>>> import numpy as np
>>> import numpy.linalg as la
>>> np.set_printoptions(precision=1, suppress=True, linewidth=140, floatmode="fixed")
>>> J = np.load("case15.npy")
>>> J
array([[ 1.0,  0.0,  0.0,  0.0,  0.0,  0.0,  0.0,  0.0,  0.0,  0.0,  0.0],
       [ 0.0,  1.0,  0.0,  0.0,  0.0,  0.0,  0.0,  0.0,  0.0,  0.0,  0.0],
       [ 0.0,  0.0,  1.0,  0.0,  0.0,  0.0,  0.0,  0.0,  0.0,  0.0,  0.0],
       [ 0.0,  0.0,  0.0,  0.9, -0.5,  0.0,  0.0,  0.0,  0.0,  0.0,  0.0],
       [ 0.0,  0.0,  0.0,  0.5,  0.9,  0.0,  0.0,  0.0,  0.0,  0.0,  0.0],
       [ 0.0,  0.0,  0.0,  0.0,  0.0,  1.0,  0.0,  0.0,  0.0,  0.0,  0.0],
       [ 0.0,  0.0,  0.0,  0.0,  0.0,  0.0,  1.0,  0.0,  0.0,  0.0,  0.0],
       [ 0.0,  0.0,  0.0,  0.0,  0.0,  0.0,  0.0,  1.0,  0.0,  0.0,  0.0],
       [ 0.0,  0.0,  0.0,  0.0,  0.0,  0.0,  0.0,  0.0,  1.0,  0.0,  0.0],
       [ 0.0,  0.0,  0.0,  0.0,  0.0,  0.0,  0.0,  0.0,  0.0,  1.0,  0.0],
       [ 0.0,  0.0,  0.0,  0.0,  0.0,  0.0,  0.0,  0.0,  0.0,  0.0,  1.0]])
>>> gram = J.T @ J
>>> np.allclose(gram, gram.T)
True
>>> gram.round(1) + 0
array([[1.0, 0.0, 0.0, 0.0, 0.0, 0.0, 0.0, 0.0, 0.0, 0.0, 0.0],
       [0.0, 1.0, 0.0, 0.0, 0.0, 0.0, 0.0, 0.0, 0.0, 0.0, 0.0],
       [0.0, 0.0, 1.0, 0.0, 0.0, 0.0, 0.0, 0.0, 0.0, 0.0, 0.0],
       [0.0, 0.0, 0.0, 1.0, 0.0, 0.0, 0.0, 0.0, 0.0, 0.0, 0.0],
       [0.0, 0.0, 0.0, 0.0, 1.0, 0.0, 0.0, 0.0, 0.0, 0.0, 0.0],
       [0.0, 0.0, 0.0, 0.0, 0.0, 1.0, 0.0, 0.0, 0.0, 0.0, 0.0],
       [0.0, 0.0, 0.0, 0.0, 0.0, 0.0, 1.0, 0.0, 0.0, 0.0, 0.0],
       [0.0, 0.0, 0.0, 0.0, 0.0, 0.0, 0.0, 1.0, 0.0, 0.0, 0.0],
       [0.0, 0.0, 0.0, 0.0, 0.0, 0.0, 0.0, 0.0, 1.0, 0.0, 0.0],
       [0.0, 0.0, 0.0, 0.0, 0.0, 0.0, 0.0, 0.0, 0.0, 1.0, 0.0],
       [0.0, 0.0, 0.0, 0.0, 0.0, 0.0, 0.0, 0.0, 0.0, 0.0, 1.0]])
>>> np.diag(gram)
array([1.0, 1.0, 1.0, 1.0, 1.0, 1.0, 1.0, 1.0, 1.0, 1.0, 1.0])
>>> la.eigvalsh(gram)[::-1]
array([1.0, 1.0, 1.0, 1.0, 1.0, 1.0, 1.0, 1.0, 1.0, 1.0, 1.0])
>>> la.matrix_rank(gram)
np.int64(11)
>>> la.svd(J, compute_uv=False) ** 2
array([1.0, 1.0, 1.0, 1.0, 1.0, 1.0, 1.0, 1.0, 1.0, 1.0, 1.0])
>>> (J @ J.T).shape
(11, 11)
>>> rng = np.random.default_rng(669740)
>>> out = J + rng.integers(-2, 3, (11, 1)) @ rng.integers(-2, 3, (1, 11))
>>> out
array([[ 1.0,  2.0,  0.0, -2.0, -4.0,  2.0,  0.0,  0.0,  4.0,  2.0, -2.0],
       [ 0.0, -1.0,  0.0,  2.0,  4.0, -2.0,  0.0,  0.0, -4.0, -2.0,  2.0],
       [ 0.0, -2.0,  1.0,  2.0,  4.0, -2.0,  0.0,  0.0, -4.0, -2.0,  2.0],
       [ 0.0,  2.0,  0.0, -1.1, -4.5,  2.0,  0.0,  0.0,  4.0,  2.0, -2.0],
       [ 0.0, -2.0,  0.0,  2.5,  4.9, -2.0,  0.0,  0.0, -4.0, -2.0,  2.0],
       [ 0.0, -1.0,  0.0,  1.0,  2.0,  0.0,  0.0,  0.0, -2.0, -1.0,  1.0],
       [ 0.0,  1.0,  0.0, -1.0, -2.0,  1.0,  1.0,  0.0,  2.0,  1.0, -1.0],
       [ 0.0, -2.0,  0.0,  2.0,  4.0, -2.0,  0.0,  1.0, -4.0, -2.0,  2.0],
       [ 0.0, -1.0,  0.0,  1.0,  2.0, -1.0,  0.0,  0.0, -1.0, -1.0,  1.0],
       [ 0.0,  2.0,  0.0, -2.0, -4.0,  2.0,  0.0,  0.0,  4.0,  3.0, -2.0],
       [ 0.0,  2.0,  0.0, -2.0, -4.0,  2.0,  0.0,  0.0,  4.0,  2.0, -1.0]])
>>> np.abs(out - J).sum(axis=1)
array([18.0, 18.0, 18.0, 18.0, 18.0,  9.0,  9.0, 18.0,  9.0, 18.0, 18.0])
>>> f = np.array([-8, 0])
>>> np.array([np.convolve(row, f, "same") for row in J])
array([[-8.0,  0.0,  0.0,  0.0,  0.0,  0.0,  0.0,  0.0,  0.0,  0.0,  0.0],
       [ 0.0, -8.0,  0.0,  0.0,  0.0,  0.0,  0.0,  0.0,  0.0,  0.0,  0.0],
       [ 0.0,  0.0, -8.0,  0.0,  0.0,  0.0,  0.0,  0.0,  0.0,  0.0,  0.0],
       [ 0.0,  0.0,  0.0, -6.9,  4.0,  0.0,  0.0,  0.0,  0.0,  0.0,  0.0],
       [ 0.0,  0.0,  0.0, -4.0, -6.9,  0.0,  0.0,  0.0,  0.0,  0.0,  0.0],
       [ 0.0,  0.0,  0.0,  0.0,  0.0, -8.0,  0.0,  0.0,  0.0,  0.0,  0.0],
       [ 0.0,  0.0,  0.0,  0.0,  0.0,  0.0, -8.0,  0.0,  0.0,  0.0,  0.0],
       [ 0.0,  0.0,  0.0,  0.0,  0.0,  0.0,  0.0, -8.0,  0.0,  0.0,  0.0],
       [ 0.0,  0.0,  0.0,  0.0,  0.0,  0.0,  0.0,  0.0, -8.0,  0.0,  0.0],
       [ 0.0,  0.0,  0.0,  0.0,  0.0,  0.0,  0.0,  0.0,  0.0, -8.0,  0.0],
       [ 0.0,  0.0,  0.0,  0.0,  0.0,  0.0,  0.0,  0.0,  0.0,  0.0, -8.0]])
>>> np.correlate(J[6], J[7], "full")
array([0.0, 0.0, 0.0, 0.0, 0.0, 0.0, 0.0, 0.0, 0.0, 1.0, 0.0, 0.0, 0.0, 0.0, 0.0, 0.0, 0.0, 0.0, 0.0, 0.0, 0.0])
>>> np.convolve(J[6], f)
array([ 0.0,  0.0,  0.0,  0.0,  0.0,  0.0, -8.0,  0.0,  0.0,  0.0,  0.0,  0.0])
>>> x = np.array([0, 1, 0, 2, 2, 1, 2, -1, 0, -1, 0])
>>> rhs = J @ x
>>> rhs
array([ 0.0,  1.0,  0.0,  0.7,  2.7,  1.0,  2.0, -1.0,  0.0, -1.0,  0.0])
>>> la.solve(J, 4 * rhs)
array([ 0.0,  4.0,  0.0,  8.0,  8.0,  4.0,  8.0, -4.0,  0.0, -4.0,  0.0])
>>> la.solve(J, J[:, 0])
array([1.0, 0.0, 0.0, 0.0, 0.0, 0.0, 0.0, 0.0, 0.0, 0.0, 0.0])
>>> f = np.array([4, 4, 6, 9, 4, 6, 8, 9, 5, 1, 5])
>>> out = J + np.outer(f, np.eye(11)[7])
>>> la.matrix_rank(out - J)
np.int64(1)
>>> la.matrix_rank(la.inv(out) - la.inv(J), tol=1e-8)
np.int64(1)
>>> X = np.minimum.outer(np.arange(1, 6), np.arange(1, 6)) * -3
>>> X
array([[ -3,  -3,  -3,  -3,  -3],
       [ -3,  -6,  -6,  -6,  -6],
       [ -3,  -6,  -9,  -9,  -9],
       [ -3,  -6,  -9, -12, -12],
       [ -3,  -6,  -9, -12, -15]])
>>> np.count_nonzero(X)
np.int64(25)
>>> X.sum(axis=1)
array([-15, -27, -36, -42, -45])
>>> X.mean(axis=0)
array([-3.0, -5.4, -7.2, -8.4, -9.0])
>>> X.sum(axis=0)
array([-15, -27, -36, -42, -45])
>>> np.diff(X, axis=0)
array([[ 0, -3, -3, -3, -3],
       [ 0,  0, -3, -3, -3],
       [ 0,  0,  0, -3, -3],
       [ 0,  0,  0,  0, -3]])
>>> X[5]
Traceback (most recent call last):
  File "<python-input-37>", line 1, in <module>
    X[5]
    ~^^^
IndexError: index 5 is out of bounds for axis 0 with size 5
>>> X[:, 5]
Traceback (most recent call last):
  File "<python-input-38>", line 1, in <module>
    X[:, 5]
    ~^^^^^^
IndexError: index 5 is out of bounds for axis 1 with size 5
>>> lab = rng.permutation(5)
>>> lab
array([2, 1, 0, 4, 3])
>>> out = X[lab][:, lab]
>>> np.trace(out)
np.int64(-45)
>>> np.allclose(out, X)
False
>>> np.sort(np.abs(la.eigvals(out)))
array([ 0.8,  1.1,  1.7,  4.3, 37.0])
>>> np.round(la.det(out), 1), round(float(la.det(X[lab])), 1)
(np.float64(-243.0), -243.0)
>>> F = np.array([[-1.1, 12.3, 20.2, 4.0],
...     [-2.5, 11.6, -1.0, -3.1],
...     [-1.6, 3.8, 27.6, 3.3],
...     [0.9, 1.4, 24.8, 2.8],
...     [4.2, 0.9, 9.2, -1.2],
...     [-2.1, 6.6, 24.9, -15.3],
...     [-2.6, 18.6, -25.1, -0.5],
...     [-0.3, 2.9, 10.2, 7.9],
...     [1.7, 6.2, -10.4, -5.1],
...     [0.2, -5.0, 5.7, -1.9],
...     [0.5, 2.8, -31.1, -2.8],
...     [-2.4, -23.2, -35.8, -2.5],
...     [1.2, -1.5, -9.4, -0.2],
...     [-0.8, 0.9, -23.9, -0.1],
...     [3.3, 0.2, 0.7, -1.9]])
>>> out = np.c_[F[:, :2] @ np.array([[1, 0], [2, 0]]), np.array([2, 6, 6, 3, -2, 0, -9, 5, -2, 9, 1, -4, -2, -1, 7])]
>>> out
array([[ 23.5,   0.0,   2.0],
       [ 20.7,   0.0,   6.0],
       [  6.0,   0.0,   6.0],
       [  3.7,   0.0,   3.0],
       [  6.0,   0.0,  -2.0],
       [ 11.1,   0.0,   0.0],
       [ 34.6,   0.0,  -9.0],
       [  5.5,   0.0,   5.0],
       [ 14.1,   0.0,  -2.0],
       [ -9.8,   0.0,   9.0],
       [  6.1,   0.0,   1.0],
       [-48.8,   0.0,  -4.0],
       [ -1.8,   0.0,  -2.0],
       [  1.0,   0.0,  -1.0],
       [  3.7,   0.0,   7.0]])
>>> np.round(la.norm(out - F @ la.lstsq(F, out)[0], axis=0), 1) + 0
array([ 0.0,  0.0, 15.8])
>>> la.matrix_rank(out)
np.int64(2)
>>> la.matrix_rank(np.c_[F, out])
np.int64(5)
>>> la.svd(F, compute_uv=False)
array([79.9, 34.7, 19.6,  7.6])
>>> np.abs(F).max()
np.float64(35.8)
>>> F.mean(axis=0)
array([-0.1,  2.6, -0.9, -1.1])
>>> F.sum(axis=1)
array([ 35.4,   5.0,  33.1,  29.9,  13.1,  14.1,  -9.6,  20.7,  -7.6,  -1.0, -30.6, -63.9,  -9.9, -23.9,   2.3])
>>> np.unravel_index(np.abs(F).argmax(), F.shape)
(np.int64(11), np.int64(2))
>>> F[15]
Traceback (most recent call last):
  File "<python-input-57>", line 1, in <module>
    F[15]
    ~^^^^
IndexError: index 15 is out of bounds for axis 0 with size 15
>>> F.sum(axis=0)
array([ -1.4,  38.5, -13.4, -16.6])
>>> round(float(la.norm(F)), 1)
89.7
>>> F.shape
(15, 4)
>>> np.count_nonzero(F)
np.int64(60)
>>> q, V = la.qr(F[:, :1])[0], la.qr(F[:, 1:])[0]
>>> sig = la.svd(q.T @ V, compute_uv=False)
>>> round(float(la.norm(q @ q.T - V @ V.T, 2)), 1)
1.0
>>> sig
array([0.2])
>>> np.degrees(np.arccos(sig.clip(0, 1)))
array([76.7])
>>> W0 = np.load("w.npy")
>>> W0
array([[-0.5,  0.4,  0.9, -0.1, -0.3, -0.4, -0.5,  0.3,  0.4],
       [-0.6,  0.7,  1.2,  0.0,  0.0, -0.5, -0.8,  0.8,  0.7],
       [ 0.4, -0.4, -0.8,  0.2,  0.1,  0.5,  0.4, -0.5, -0.3],
       [-0.6,  0.5,  1.2,  0.0,  0.2, -0.5, -0.4,  0.5,  0.5],
       [-0.8,  1.0,  1.9, -0.1,  0.1, -0.9, -1.0,  0.8,  0.9],
       [-0.8,  0.9,  1.8, -0.2, -0.1, -0.9, -0.8,  0.9,  0.9],
       [ 0.5, -0.4, -1.2,  0.0,  0.0,  0.6,  0.5, -0.6, -0.7],
       [-0.3,  0.2,  0.2,  0.0, -0.2, -0.2, -0.1,  0.1,  0.1],
       [ 2.4, -2.5, -4.7, -0.1,  0.0,  2.3,  2.3, -2.4, -2.3],
       [ 0.0, -0.3, -0.4, -0.1,  0.1,  0.2,  0.1, -0.2, -0.2],
       [-0.1,  0.3,  0.3,  0.0,  0.0, -0.2, -0.3,  0.4,  0.5],
       [-0.5,  0.6,  1.2,  0.0,  0.1, -0.5, -0.6,  0.5,  0.6],
       [ 1.2, -1.1, -2.5, -0.2,  0.1,  1.1,  1.3, -1.1, -1.1],
       [ 0.5, -0.4, -0.7,  0.0,  0.1,  0.6,  0.2, -0.4, -0.4],
       [ 0.1,  0.0, -0.4,  0.0, -0.1,  0.1, -0.1, -0.3,  0.0],
       [ 2.3, -2.1, -4.4,  0.0, -0.2,  2.3,  2.2, -2.2, -2.0],
       [ 1.1, -0.8, -1.6,  0.0, -0.1,  0.9,  0.8, -0.9, -0.9],
       [-0.8,  0.7,  1.4,  0.0,  0.1, -0.7, -0.7,  0.8,  0.7],
       [-0.7,  0.5,  1.1,  0.1,  0.0, -0.5, -0.5,  0.4,  0.6],
       [ 0.9, -0.8, -2.2, -0.1,  0.1,  1.2,  1.1, -0.9, -0.9],
       [ 0.5, -0.1, -0.6,  0.0, -0.1,  0.4,  0.2, -0.2, -0.4],
       [ 0.8, -0.8, -1.3,  0.0,  0.2,  0.9,  0.6, -0.7, -0.6],
       [ 1.5, -1.7, -2.8,  0.1,  0.1,  1.4,  1.3, -1.4, -1.4],
       [ 0.3, -0.5, -0.7, -0.1, -0.3,  0.4,  0.4, -0.4, -0.4],
       [-0.8,  0.9,  1.9,  0.1,  0.0, -0.9, -0.8,  1.1,  1.0],
       [-1.0,  1.2,  1.9,  0.1, -0.1, -1.1, -1.2,  1.1,  1.0],
       [ 1.5, -1.6, -3.0, -0.1, -0.1,  1.5,  1.6, -1.6, -1.4],
       [ 0.7, -0.5, -0.9, -0.2,  0.1,  0.4,  0.6, -0.4, -0.5],
       [-1.6,  1.4,  2.8,  0.0, -0.1, -1.6, -1.4,  1.3,  1.5],
       [-0.2,  0.4,  0.6,  0.1, -0.1, -0.5, -0.5,  0.3,  0.1],
       [ 1.6, -1.5, -3.2,  0.0,  0.0,  1.6,  1.4, -1.4, -1.5],
       [-0.3,  0.2,  0.6, -0.1,  0.0, -0.3, -0.2,  0.4,  0.4],
       [ 0.6, -1.0, -1.7,  0.0, -0.1,  0.9,  1.0, -0.9, -0.6],
       [-0.5,  0.7,  1.6, -0.1,  0.0, -0.6, -0.9,  0.8,  0.8],
       [ 0.0,  0.0, -0.5, -0.1, -0.2,  0.2,  0.0, -0.2, -0.2],
       [-0.5,  0.5,  1.1,  0.0, -0.2, -0.4, -0.2,  0.4,  0.4]])
>>> lab = W0[:, 1] > np.median(W0[:, 1])
>>> f = W0[lab].mean(axis=0) - W0[~lab].mean(axis=0)
>>> lab.astype(int)
array([1, 1, 0, 1, 1, 1, 0, 1, 0, 0, 1, 1, 0, 0, 0, 0, 0, 1, 1, 0, 0, 0, 0, 0, 1, 1, 0, 0, 1, 1, 0, 1, 0, 1, 0, 1])
>>> f.round(1) + 0
array([-1.5,  1.5,  3.0,  0.0,  0.0, -1.6, -1.5,  1.5,  1.5])
>>> ((W0 - W0.mean(axis=0)) @ f > 0).astype(int)
array([1, 1, 0, 1, 1, 1, 0, 1, 0, 0, 1, 1, 0, 0, 1, 0, 0, 1, 1, 0, 0, 0, 0, 0, 1, 1, 0, 0, 1, 1, 0, 1, 0, 1, 1, 1])
>>> round(float((((W0 - W0.mean(axis=0)) @ f > 0) == lab).mean()), 1)
0.9
